>>> import numpy as np
>>> np.set_printoptions(suppress=True, linewidth=140)
>>> def tidy(a):
...     return np.round(a, 2) + 0
... 
>>> feats = np.loadtxt("test0.csv", delimiter=",")
>>> feats
array([[ 50.27,  -8.18,  -0.11],
       [ 50.04, -10.96,  -1.16],
       [ 50.12, -11.74,   0.41],
       [ 51.84, -10.02,  -0.27],
       [ 48.5 ,  -9.67,  -0.32],
       [ 49.45,  -9.81,  -0.55],
       [ 49.04, -10.75,   0.05],
       [ 49.57,  -9.2 ,   1.01],
       [ 49.74,  -8.69,   0.57],
       [ 49.39, -10.13,   0.53],
       [ 49.79,  -8.32,  -0.56],
       [ 50.5 , -10.85,  -0.48],
       [ 47.28,  -9.29,   0.4 ],
       [ 50.03,  -9.99,  -1.13],
       [ 50.13, -10.35,   0.23],
       [ 49.44, -10.47,   1.49],
       [ 50.01, -10.27,   0.41],
       [ 48.32,  -8.9 ,   0.16],
       [ 49.31, -10.3 ,  -1.32],
       [ 48.36,  -7.55,   0.27],
       [ 50.4 , -10.25,  -0.33],
       [ 50.42, -10.13,   0.36],
       [ 49.61,  -8.45,  -1.07],
       [ 50.43,  -8.88,   1.87],
       [ 50.9 ,  -9.42,  -0.08],
       [ 51.79, -10.93,   1.87],
       [ 50.41, -10.07,  -0.54]])
>>> x = np.array([0, 4, 6])
>>> y = feats @ x
>>> tidy(np.linalg.lstsq(feats, y)[0])
array([0., 4., 6.])
>>> tidy(np.linalg.solve(feats.T @ feats, feats.T @ y))
array([0., 4., 6.])
>>> rng = np.random.default_rng(523)
>>> y = y + 0.05 * rng.normal(size=27)
>>> tidy(y)
array([-33.37, -50.9 , -44.56, -41.79, -40.58, -42.48, -42.64, -30.72, -31.36, -37.3 , -36.69, -46.22, -34.76, -46.7 , -40.07, -32.93,
       -38.66, -34.64, -49.18, -28.54, -42.99, -38.37, -40.22, -24.33, -38.04, -32.6 , -43.49])
>>> beta, *_ = np.linalg.lstsq(feats, y)
>>> beta.round()
array([0., 4., 6.])
>>> print([round(float(np.linalg.norm(np.linalg.solve(feats.T @ feats + lam * np.eye(3), feats.T @ y))), 2) for lam in (0, 1, 10, 100)])
[7.21, 6.87, 4.82, 1.41]
>>> idx = feats[:, 0] > np.median(feats[:, 0])
>>> r0 = feats[idx].mean(axis=0) - feats[~idx].mean(axis=0)
>>> print(((feats - feats.mean(axis=0)) @ r0 > 0).astype(int))
[0 1 1 1 0 0 0 0 0 0 0 1 0 1 1 0 1 0 0 0 1 1 0 1 1 1 1]
>>> tidy(r0)
array([ 1.43, -0.72, -0.03])
>>> basis = feats[[14, 12]].astype(float)
>>> for _ in range(3):
...     idx = np.linalg.norm(feats[:, None] - basis, axis=-1).argmin(axis=1)
...     basis = np.array([feats[idx == j].mean(axis=0) for j in range(2)])
... 
>>> idx
array([0, 0, 0, 0, 1, 0, 0, 0, 0, 0, 0, 0, 1, 0, 0, 0, 0, 1, 0, 1, 0, 0, 0, 0, 0, 0, 0])
>>> tidy(basis)
array([[50.11, -9.92,  0.05],
       [48.11, -8.85,  0.13]])
>>> tidy(basis[1] - basis[0])
array([-2.  ,  1.07,  0.08])
